$ ipython --no-banner

In [1]: import numpy as np

In [2]: np.set_printoptions(precision=3, suppress=True, linewidth=200, floatmode="fixed")

In [3]: rng = np.random.default_rng(863)

In [4]: arr = np.array([[4, -9, -6, -6, 2, 5, -9, 1, -2, -8, 7, 1],
   ...:     [9, -1, 9, -6, -3, 2, -1, 6, 0, 8, 7, -1],
   ...:     [4, 7, -9, -3, 7, 9, -2, -9, 6, 5, -3, -6],
   ...:     [-6, -5, -6, 0, 1, -8, 5, -3, 8, -3, 8, -6],
   ...:     [7, 7, 7, -5, 4, -7, -5, 5, -7, 6, 5, 6],
   ...:     [-8, 9, -3, -5, -4, 3, 4, 8, -1, -2, 5, 5]]) * (rng.random((6, 12)) < 0.3)

In [5]: arr
Out[5]: 
array([[ 0,  0,  0,  0,  2,  0, -9,  0,  0,  0,  0,  0],
       [ 9, -1,  0,  0, -3,  2, -1,  0,  0,  0,  0,  0],
       [ 4,  7,  0,  0,  0,  0,  0,  0,  0,  0, -3, -6],
       [-6,  0, -6,  0,  0,  0,  0,  0,  0,  0,  0,  0],
       [ 0,  0,  7, -5,  0, -7,  0,  0,  0,  0,  5,  0],
       [ 0,  0, -3,  0,  0,  3,  4,  0, -1, -2,  0,  0]])

In [6]: np.round(np.linalg.norm(arr) ** 2 / np.linalg.norm(arr, 2) ** 2, 3)
Out[6]: np.float64(2.993)

In [7]: round(float(np.linalg.norm(arr[3] - arr[1])), 3)
Out[7]: 16.613

In [8]: print(round(float(np.linalg.norm(arr, 1)), 3), round(float(np.linalg.norm(arr, np.inf)), 3))
19.0 24.0

In [9]: arr[3] @ arr[1]
Out[9]: np.int64(-54)

In [10]: round(np.linalg.norm(arr, 2), 3)
Out[10]: np.float64(13.555)

In [11]: print(round(float(np.linalg.norm(arr[3], 1)), 3), round(np.linalg.norm(arr[3], np.inf), 3))
12.0 6.0
